% python3 -q
>>> import numpy as np
>>> from numpy import linalg as LA
>>> np.set_printoptions(suppress=True, linewidth=120)
>>> feats = np.load("mat.npy")
>>> feats
array([[1, 3, 0, 1, 3, 1, 0],
       [1, 3, 1, 2, 1, 3, 0],
       [0, 1, 0, 2, 3, 1, 1],
       [2, 3, 1, 3, 3, 1, 1],
       [3, 3, 0, 2, 0, 0, 0],
       [1, 3, 2, 1, 2, 1, 0],
       [2, 1, 0, 3, 3, 0, 2],
       [2, 0, 3, 1, 0, 2, 2],
       [2, 1, 2, 1, 1, 1, 0],
       [2, 0, 3, 1, 2, 1, 2],
       [1, 0, 1, 2, 2, 1, 1]])
>>> x = np.array([1, 2, 1, 1, 0, 2, 2])
>>> a = np.maximum(feats @ x, 0)
>>> feats.T @ a
array([203, 223, 160, 224, 224, 151, 106])
>>> np.maximum(feats @ x, 0) - np.maximum(-feats @ x, 0)
array([10, 16,  8, 16, 11, 12, 11, 14,  9, 12,  8])
>>> np.flatnonzero(a > 1e-9)
array([ 0,  1,  2,  3,  4,  5,  6,  7,  8,  9, 10])
>>> a
array([10, 16,  8, 16, 11, 12, 11, 14,  9, 12,  8])
>>> W0 = np.load("m.npy")
>>> W0
array([[1.  , 0.2 , 0.04, 0.01],
       [0.2 , 1.  , 0.2 , 0.04],
       [0.04, 0.2 , 1.  , 0.2 ],
       [0.01, 0.04, 0.2 , 1.  ]])
>>> # equal to its transpose
>>> B = np.c_[feats[:, :1] @ np.array([[0]]), np.array([3, -1, 3, 0, -3, 3, 2, 3, 0, 3, 0])]
>>> B
array([[ 0,  3],
       [ 0, -1],
       [ 0,  3],
       [ 0,  0],
       [ 0, -3],
       [ 0,  3],
       [ 0,  2],
       [ 0,  3],
       [ 0,  0],
       [ 0,  3],
       [ 0,  0]])
>>> np.round(LA.norm(B - feats @ LA.lstsq(feats, B)[0], axis=0), 2)
array([0.  , 2.23])
>>> np.round(LA.lstsq(feats, B[:, 0])[0], 2)
array([0., 0., 0., 0., 0., 0., 0.])
>>> w, V = LA.eig(W0)
>>> round(float(np.prod(w)), 2)
0.88
>>> np.round(W0 @ V[:, 0] - w[0] * V[:, 0], 2) + 0
array([0., 0., 0., 0.])
>>> np.round(np.sort(LA.eigvals(W0.T)), 2)
array([0.71, 0.85, 1.08, 1.36])
>>> B = np.array([[1, 0], [1, 2]])
>>> cent = np.kron(B, W0)
>>> cent.shape
(8, 8)
>>> LA.matrix_rank(cent)
np.int64(8)
>>> cent
array([[1.  , 0.2 , 0.04, 0.01, 0.  , 0.  , 0.  , 0.  ],
       [0.2 , 1.  , 0.2 , 0.04, 0.  , 0.  , 0.  , 0.  ],
       [0.04, 0.2 , 1.  , 0.2 , 0.  , 0.  , 0.  , 0.  ],
       [0.01, 0.04, 0.2 , 1.  , 0.  , 0.  , 0.  , 0.  ],
       [1.  , 0.2 , 0.04, 0.01, 2.  , 0.4 , 0.08, 0.02],
       [0.2 , 1.  , 0.2 , 0.04, 0.4 , 2.  , 0.4 , 0.08],
       [0.04, 0.2 , 1.  , 0.2 , 0.08, 0.4 , 2.  , 0.4 ],
       [0.01, 0.04, 0.2 , 1.  , 0.02, 0.08, 0.4 , 2.  ]])
>>> low = LA.cholesky(W0)
>>> LA.eigvalsh(W0).min() > 0
np.True_
>>> np.round(np.diag(low) ** 2, 2)
array([1.  , 0.96, 0.96, 0.96])
>>> low.round(2)
array([[1.  , 0.  , 0.  , 0.  ],
       [0.2 , 0.98, 0.  , 0.  ],
       [0.04, 0.2 , 0.98, 0.  ],
       [0.01, 0.04, 0.2 , 0.98]])
>>> W0 / np.sqrt(np.outer(np.diag(W0), np.diag(W0)))
array([[1.  , 0.2 , 0.04, 0.01],
       [0.2 , 1.  , 0.2 , 0.04],
       [0.04, 0.2 , 1.  , 0.2 ],
       [0.01, 0.04, 0.2 , 1.  ]])
>>> u = np.array([6, 8, 4, 6])
>>> B = W0 + np.outer(u, np.eye(4)[2])
>>> LA.matrix_rank(LA.inv(B) - LA.inv(W0), tol=1e-8)
np.int64(1)
>>> data = np.load("sample17.npy")
>>> data
array([[ 1,  1, -1, -1,  1,  1, -1, -1],
       [ 1, -1,  1, -1, -1,  1, -1,  1],
       [ 1, -1, -1,  1, -1,  1,  1, -1],
       [ 1,  1,  1,  1, -1, -1, -1, -1]])
>>> left, sv, Vh = LA.svd(data, full_matrices=False)
>>> (sv > 1e-8).sum()
np.int64(4)
>>> np.round(np.cumsum(sv ** 2) / np.sum(sv ** 2), 2)
array([0.25, 0.5 , 0.75, 1.  ])
>>> ang = np.radians(135)
>>> R = np.eye(8)
>>> R[3, 3] = R[1, 1] = np.cos(ang)
>>> R[3, 1], R[1, 3] = -np.sin(ang), np.sin(ang)
>>> R.round(2)
array([[ 1.  ,  0.  ,  0.  ,  0.  ,  0.  ,  0.  ,  0.  ,  0.  ],
       [ 0.  , -0.71,  0.  ,  0.71,  0.  ,  0.  ,  0.  ,  0.  ],
       [ 0.  ,  0.  ,  1.  ,  0.  ,  0.  ,  0.  ,  0.  ,  0.  ],
       [ 0.  , -0.71,  0.  , -0.71,  0.  ,  0.  ,  0.  ,  0.  ],
       [ 0.  ,  0.  ,  0.  ,  0.  ,  1.  ,  0.  ,  0.  ,  0.  ],
       [ 0.  ,  0.  ,  0.  ,  0.  ,  0.  ,  1.  ,  0.  ,  0.  ],
       [ 0.  ,  0.  ,  0.  ,  0.  ,  0.  ,  0.  ,  1.  ,  0.  ],
       [ 0.  ,  0.  ,  0.  ,  0.  ,  0.  ,  0.  ,  0.  ,  1.  ]])
>>> B = data @ R.T
>>> np.round(np.abs(B - data).max(axis=0), 2)
array([0.  , 2.41, 0.  , 2.41, 0.  , 0.  , 0.  , 0.  ])
>>> np.round(LA.svd(data, compute_uv=False), 2), np.round(LA.svd(B, compute_uv=False), 2)
(array([2.83, 2.83, 2.83, 2.83]), array([2.83, 2.83, 2.83, 2.83]))
>>> np.allclose(data @ data.T, B @ B.T)
True
>>> round(LA.det(R), 2), round(float(np.trace(R)), 2)
(np.float64(1.0), 4.59)
>>> x = np.array([4, -4, -1, -5, 8, 8, -2, -2])
>>> a = np.maximum(data @ x, 0)
>>> np.flatnonzero(a > 1e-9)
array([0, 1, 2])
>>> a
array([26, 12,  4,  0])
>>> data.T @ a
array([ 42,  10, -18, -34,  10,  42, -34, -18])
>>> np.maximum(data @ (3 * x), 0)
array([78, 36, 12,  0])
>>> np.round(np.tanh(data @ x), 2)
array([ 1.,  1.,  1., -1.])
